$ python3 -q
>>> import numpy as np
>>> np.set_printoptions(precision=3, suppress=True, linewidth=140)
>>> def rnd(a):
...     return np.round(a, 3) + 0
... 
>>> K = np.load("sample5.npy")
>>> K
array([[-0.686, -0.08 , -0.999, -0.974,  0.879,  0.974],
       [ 0.03 ,  0.949, -0.617,  0.422,  0.159, -0.998],
       [ 0.711, -0.31 ,  0.997,  0.862, -0.831, -0.753],
       [-0.159,  0.996, -1.   , -0.945,  0.872, -1.   ],
       [-0.572, -0.991, -0.992, -0.981,  0.397,  1.   ],
       [-0.01 , -0.987,  0.992,  0.388, -0.345,  0.998],
       [ 0.991,  0.939,  0.996, -0.979, -0.264, -1.   ],
       [ 0.923,  0.984, -0.894, -0.99 ,  0.139, -0.999],
       [ 0.53 , -0.753,  1.   ,  0.999, -0.9  , -0.976],
       [ 0.422,  0.493, -0.716, -0.937,  0.493, -0.67 ],
       [ 0.993,  0.641,  0.824, -1.   ,  0.598, -0.993],
       [-0.735, -0.585,  0.226,  0.985, -0.611,  0.937],
       [ 0.38 ,  0.966,  0.843,  0.854, -0.149, -1.   ],
       [-0.388, -0.941,  0.336, -0.508,  0.388,  0.996],
       [ 0.885,  0.3  ,  0.977, -0.782, -0.264, -0.971],
       [ 0.872, -0.814,  1.   ,  0.997, -0.955, -0.98 ],
       [-0.782, -0.197, -1.   , -0.997,  0.943,  0.998],
       [ 0.973, -0.929,  1.   , -0.397, -0.869,  0.02 ],
       [-0.3  , -0.354, -0.972, -0.864,  0.43 ,  0.971],
       [-0.97 , -0.653, -0.8  ,  0.999, -0.523,  0.993],
       [-0.31 ,  0.397, -0.997, -0.919,  0.551,  0.814],
       [ 0.207,  0.97 , -0.558,  0.119,  0.3  , -1.   ],
       [ 0.319, -0.972,  0.998,  0.77 , -0.701,  0.986],
       [ 0.997,  0.982,  0.993, -0.967, -0.786, -1.   ],
       [ 0.96 ,  0.08 ,  0.945, -0.999,  0.578, -0.958],
       [ 0.749,  0.696, -0.972, -0.998,  0.585, -0.508],
       [ 0.753, -0.254, -0.572, -0.988,  0.11 ,  0.797],
       [-0.02 ,  0.959, -0.03 ,  0.883, -0.168, -0.999],
       [ 0.915, -0.91 ,  0.31 , -0.998, -0.254,  0.998],
       [-0.405, -0.952,  0.558,  0.254, -0.149,  0.998]])
>>> Y = np.c_[K[:, :2] @ np.array([[-9, -2], [9, 9]]), np.array([7, -3, 3, -8, 5, 5, -2, -3, 0, 9, -2, -4, -1, 2, 7, -9, 7, 4, -7, -1, -6, 8, -5, 6, -6, 4, 3, -8, 3, -5])]
>>> rnd(Y)
array([[  5.454,   0.652,   7.   ],
       [  8.271,   8.481,  -3.   ],
       [ -9.189,  -4.212,   3.   ],
       [ 10.395,   9.282,  -8.   ],
       [ -3.771,  -7.775,   5.   ],
       [ -8.793,  -8.863,   5.   ],
       [ -0.468,   6.469,  -2.   ],
       [  0.549,   7.01 ,  -3.   ],
       [-11.547,  -7.837,   0.   ],
       [  0.639,   3.593,   9.   ],
       [ -3.168,   3.783,  -2.   ],
       [  1.35 ,  -3.795,  -4.   ],
       [  5.274,   7.934,  -1.   ],
       [ -4.977,  -7.693,   2.   ],
       [ -5.265,   0.93 ,   7.   ],
       [-15.174,  -9.07 ,  -9.   ],
       [  5.265,  -0.209,   7.   ],
       [-17.118, -10.307,   4.   ],
       [ -0.486,  -2.586,  -7.   ],
       [  2.853,  -3.937,  -1.   ],
       [  6.363,   4.193,  -6.   ],
       [  6.867,   8.316,   8.   ],
       [-11.619,  -9.386,  -5.   ],
       [ -0.135,   6.844,   6.   ],
       [ -7.92 ,  -1.2  ,  -6.   ],
       [ -0.477,   4.766,   4.   ],
       [ -9.063,  -3.792,   3.   ],
       [  8.811,   8.671,  -8.   ],
       [-16.425, -10.02 ,   3.   ],
       [ -4.923,  -7.758,  -5.   ]])
>>> np.linalg.matrix_rank(np.c_[K, Y])
np.int64(7)
>>> np.linalg.matrix_rank(Y)
np.int64(3)
>>> vec = np.array([-5, -4, 1])
>>> h = np.maximum(Y @ vec, 0)
>>> np.flatnonzero(h > 1e-9)
array([ 2,  4,  5,  8, 11, 13, 14, 15, 17, 18, 19, 22, 24, 26, 28, 29])
>>> rnd(np.tanh(Y @ vec))
array([-1.   , -1.   ,  1.   , -1.   ,  1.   ,  1.   , -1.   , -1.   ,  1.   , -1.   , -0.86 ,  1.   , -1.   ,  1.   ,  1.   ,  1.   ,
       -1.   ,  1.   ,  1.   ,  0.449, -1.   , -1.   ,  1.   , -1.   ,  1.   , -1.   ,  1.   , -1.   ,  1.   ,  1.   ])
>>> rnd(Y * (h > 1e-9)[:, None])
array([[  0.   ,   0.   ,   0.   ],
       [  0.   ,   0.   ,   0.   ],
       [ -9.189,  -4.212,   3.   ],
       [  0.   ,   0.   ,   0.   ],
       [ -3.771,  -7.775,   5.   ],
       [ -8.793,  -8.863,   5.   ],
       [  0.   ,   0.   ,   0.   ],
       [  0.   ,   0.   ,   0.   ],
       [-11.547,  -7.837,   0.   ],
       [  0.   ,   0.   ,   0.   ],
       [  0.   ,   0.   ,   0.   ],
       [  1.35 ,  -3.795,  -4.   ],
       [  0.   ,   0.   ,   0.   ],
       [ -4.977,  -7.693,   2.   ],
       [ -5.265,   0.93 ,   7.   ],
       [-15.174,  -9.07 ,  -9.   ],
       [  0.   ,   0.   ,   0.   ],
       [-17.118, -10.307,   4.   ],
       [ -0.486,  -2.586,  -7.   ],
       [  2.853,  -3.937,  -1.   ],
       [  0.   ,   0.   ,   0.   ],
       [  0.   ,   0.   ,   0.   ],
       [-11.619,  -9.386,  -5.   ],
       [  0.   ,   0.   ,   0.   ],
       [ -7.92 ,  -1.2  ,  -6.   ],
       [  0.   ,   0.   ,   0.   ],
       [ -9.063,  -3.792,   3.   ],
       [  0.   ,   0.   ,   0.   ],
       [-16.425, -10.02 ,   3.   ],
       [ -4.923,  -7.758,  -5.   ]])
>>> rnd(Y.T @ h)
array([-11063.981,  -7669.325,    382.323])
>>> Ac = (K - K.mean(axis=0)) / K.std(axis=0)
>>> rnd(Ac.std(axis=0))
array([1., 1., 1., 1., 1., 1.])
>>> np.argwhere(np.abs(Ac) > 2)
array([], shape=(0, 2), dtype=int64)
>>> c = np.linalg.lstsq(np.delete(Ac, 1, axis=1), Ac[:, 1])[0]
>>> np.abs(c).argmax()
np.int64(4)
>>> rnd(c)
array([-0.161, -0.252, -0.174,  0.119, -0.905])
>>> lab = K[:, 2] > np.median(K[:, 2])
>>> f = K[lab].mean(axis=0) - K[~lab].mean(axis=0)
>>> rnd((((K - K.mean(axis=0)) @ f > 0) == lab).mean())
np.float64(0.933)
>>> rnd(f)
array([ 0.678, -0.466,  1.577,  0.312, -0.631, -0.33 ])
>>> ((K - K.mean(axis=0)) @ f > 0).astype(int)
array([0, 0, 1, 0, 0, 1, 1, 0, 1, 0, 1, 1, 1, 0, 1, 1, 0, 1, 0, 0, 0, 0, 1, 1, 1, 0, 0, 0, 1, 1])
>>> lab.astype(int)
array([0, 0, 1, 0, 0, 1, 1, 0, 1, 0, 1, 0, 1, 1, 1, 1, 0, 1, 0, 0, 0, 0, 1, 1, 1, 0, 0, 0, 1, 1])
>>> W0 = np.loadtxt("out10.csv", delimiter=",")
>>> W0
array([[-3.087,  2.673,  1.73 ,  6.734],
       [-0.674, -0.294, -2.498,  4.001],
       [-2.044,  4.14 ,  0.416,  8.545],
       [ 0.271, -0.432, -0.764,  1.773],
       [-0.513, -0.775, -1.826,  4.208],
       [ 3.263,  4.888, -0.134,  1.579],
       [-3.215,  4.303,  3.847,  5.325],
       [-1.661, -0.03 ,  1.363,  2.509],
       [-1.234, -0.34 , -1.781,  2.258],
       [-2.474, -1.999, -0.134,  3.988],
       [ 6.123,  6.268, -0.678, -0.195],
       [-1.887,  0.07 , -0.401,  2.596],
       [ 5.069,  4.406,  1.436,  1.382],
       [ 4.312,  4.894, -0.626, -0.793],
       [-4.388,  4.788,  2.487,  7.263],
       [-2.214,  4.055,  3.378,  7.34 ],
       [-0.595, -1.309, -0.444,  3.483],
       [ 4.394,  4.538, -1.051,  0.464],
       [-0.899,  1.189, -1.04 ,  2.365],
       [-0.943,  3.924,  2.995,  6.644],
       [ 4.232,  5.158,  0.74 , -1.29 ]])
>>> proj = W0 @ np.linalg.solve(W0.T @ W0, W0.T)
>>> rnd(np.trace(proj))
np.float64(4.0)
>>> np.allclose(proj @ proj, proj)
True
